>>> import numpy as np
>>> np.set_printoptions(suppress=True, linewidth=160)
>>> def rnd(a):
...     return np.round(a, 2) + 0
... 
>>> mat = np.load("test18.npy")
>>> mat
array([[1.  , 0.9 , 0.81, 0.73, 0.66],
       [0.9 , 1.  , 0.9 , 0.81, 0.73],
       [0.81, 0.9 , 1.  , 0.9 , 0.81],
       [0.73, 0.81, 0.9 , 1.  , 0.9 ],
       [0.66, 0.73, 0.81, 0.9 , 1.  ]])
>>> # equal to its transpose
>>> M2 = np.array([[2, 0], [1, 1], [2, 3], [2, 1], [2, 0]])
>>> rnd(np.einsum("ij,ij->i", mat, mat))
array([3.43, 3.81, 3.93, 3.81, 3.43])
>>> rnd(M2.T @ mat.T)
array([[7.3 , 7.68, 7.94, 7.87, 7.47],
       [4.06, 4.51, 4.8 , 4.51, 4.06]])
>>> w, V = np.linalg.eigh(mat)
>>> rnd(V @ np.diag(w) @ V.T)
array([[1.  , 0.9 , 0.81, 0.73, 0.66],
       [0.9 , 1.  , 0.9 , 0.81, 0.73],
       [0.81, 0.9 , 1.  , 0.9 , 0.81],
       [0.73, 0.81, 0.9 , 1.  , 0.9 ],
       [0.66, 0.73, 0.81, 0.9 , 1.  ]])
>>> rnd(np.abs(V[:, -1]))
array([0.43, 0.46, 0.46, 0.46, 0.43])
>>> (w > 1e-8).sum(), (w < -1e-8).sum()
(np.int64(5), np.int64(0))
>>> w, V = np.linalg.eigh(mat)
>>> x0 = np.array([-6, -8, -6, 0, 4])
>>> (np.sign(V[:, -1].round(6)) == np.sign(V[0, -1].round(6))).astype(int)
array([1, 1, 1, 1, 1])
>>> M2 = np.array([[2], [1]])
>>> basis = np.array([[-1, -2, 2, 0, -3, -2]])
>>> rng = np.random.default_rng(85114)
>>> M = M2 @ basis + 0.3 * rng.normal(size=(2, 6))
>>> rnd(M)
array([[-1.89, -3.46,  4.43,  0.69, -5.61, -4.  ],
       [-0.91, -1.84,  2.19, -0.37, -3.13, -1.88]])
>>> x0 = np.array([-3, -1, 1, 0, 3, 0])
>>> a = np.maximum(M @ x0, 0)
>>> M.T @ a
array([0., 0., 0., 0., 0., 0.])
>>> rnd(np.maximum(M @ x0, 0) - np.maximum(-M @ x0, 0))
array([-3.27, -2.62])
>>> a
array([0., 0.])
>>> Uu, sigma, Vt = np.linalg.svd(M)
>>> np.argmax(sigma[:-1] / (sigma[1:] + 1e-6)) + 1
np.int64(1)
>>> rnd(sigma)
array([10.25,  0.71])
>>> M2 = Uu[:, :1] @ np.diag(sigma[:1]) @ Vt[:1]
>>> rnd(np.abs(M - M2).max())
np.float64(0.58)
>>> rnd(np.linalg.norm(M - M2, 2)), rnd(sigma[1])
(np.float64(0.71), np.float64(0.71))
>>> np.linalg.matrix_rank(M, rtol=0.05)
np.int64(2)
>>> u, g = M[0], M[1]
>>> rnd(u @ g)
np.float64(42.62)
>>> rnd(u @ u)
np.float64(83.12)
>>> pr = (u @ g) / (u @ u) * u
>>> rnd(g - pr)
array([ 0.05, -0.06, -0.08, -0.73, -0.26,  0.17])
>>> M2 = np.array([[-2, 1], [0, 1], [1, 2], [-1, 0]])
>>> basis = np.array([[6, -9, -8], [1, -8, 2]])
>>> A = M2 @ basis
>>> A
array([[-11,  10,  18],
       [  1,  -8,   2],
       [  8, -25,  -4],
       [ -6,   9,   8]])
>>> np.abs(np.diag(np.linalg.qr(A)[1])) > 1e-9
array([ True,  True, False])
>>> rnd(np.trace(np.linalg.pinv(A) @ A))
np.float64(2.0)
>>> np.unique(A.round(6), axis=0).shape
(4, 3)
>>> np.allclose(A[:-1].T @ np.linalg.lstsq(A[:-1].T, A[-1])[0], A[-1])
True
>>> np.linalg.lstsq(A[:-1].T, A[-1])[2]
np.int32(2)
>>> M2 = np.array([[0, 3, 0], [2, 2, 1], [2, 0, 1]])
>>> np.einsum("ij,ij->i", A, A)
array([545,  69, 705, 181])
>>> np.einsum("ij->j", A)
array([ -8, -14,  24])
>>> np.vstack([A, M2.T]).shape
(7, 3)
>>> np.linalg.matrix_rank(A @ M2)
np.int64(2)
>>> rank = np.linalg.matrix_rank(A)
>>> rank
np.int64(2)
>>> N = np.linalg.svd(A)[2][rank:].T
>>> np.allclose(A @ N, 0)
True
>>> rnd(N[:, 0] / N[np.abs(N[:, 0]).round(6).argmax(), 0])
array([1.  , 0.24, 0.48])
>>> [int(np.linalg.matrix_rank(A[:, :j + 1])) for j in range(3)]
[1, 2, 2]
>>> N.shape
(3, 1)
>>> rnd(A @ N)
array([[0.],
       [0.],
       [0.],
       [0.]])
>>> np.argsort(-np.linalg.norm(A, axis=0).round(6), kind="stable")[:3]
array([1, 2, 0])
>>> np.linalg.cond(A) > 100
np.True_
>>> np.linalg.matrix_rank(A, rtol=0.1)
np.int64(2)
>>> rnd(np.linalg.norm(A, 2) / np.linalg.norm(A))
np.float64(0.91)
>>> feats = np.array([[0.34, 0.57, -0.17, -0.73, 0.57],
...     [0.29, -0.01, 0.2, 0.8, 1.73],
...     [-0.1, 0.19, -2.72, -0.97, 0.33],
...     [-0.79, 0.66, 0.61, -0.5, 0.77],
...     [0.03, -0.85, -0.05, -0.78, -0.14]])
>>> feats
array([[ 0.34,  0.57, -0.17, -0.73,  0.57],
       [ 0.29, -0.01,  0.2 ,  0.8 ,  1.73],
       [-0.1 ,  0.19, -2.72, -0.97,  0.33],
       [-0.79,  0.66,  0.61, -0.5 ,  0.77],
       [ 0.03, -0.85, -0.05, -0.78, -0.14]])
>>> M2 = feats / np.linalg.norm(feats, axis=1, keepdims=True)
>>> cov = M2 @ M2.T
>>> rnd(cov)
array([[ 1.  ,  0.21,  0.43,  0.46,  0.02],
       [ 0.21,  1.  , -0.14,  0.28, -0.38],
       [ 0.43, -0.14,  1.  , -0.16,  0.2 ],
       [ 0.46,  0.28, -0.16,  1.  , -0.19],
       [ 0.02, -0.38,  0.2 , -0.19,  1.  ]])
>>> np.argwhere(np.triu(np.abs(cov) > 0.95, 1))
array([], shape=(0, 2), dtype=int64)
>>> rnd(cov[1])
array([ 0.21,  1.  , -0.14,  0.28, -0.38])
>>> Q = feats.astype(float).copy()
>>> for j in range(5):
...     Q[:, j] -= Q[:, :j] @ (Q[:, :j].T @ Q[:, j])
...     Q[:, j] /= np.linalg.norm(Q[:, j])
... 
>>> rnd(Q.T @ Q)
array([[1., 0., 0., 0., 0.],
       [0., 1., 0., 0., 0.],
       [0., 0., 1., 0., 0.],
       [0., 0., 0., 1., 0.],
       [0., 0., 0., 0., 1.]])
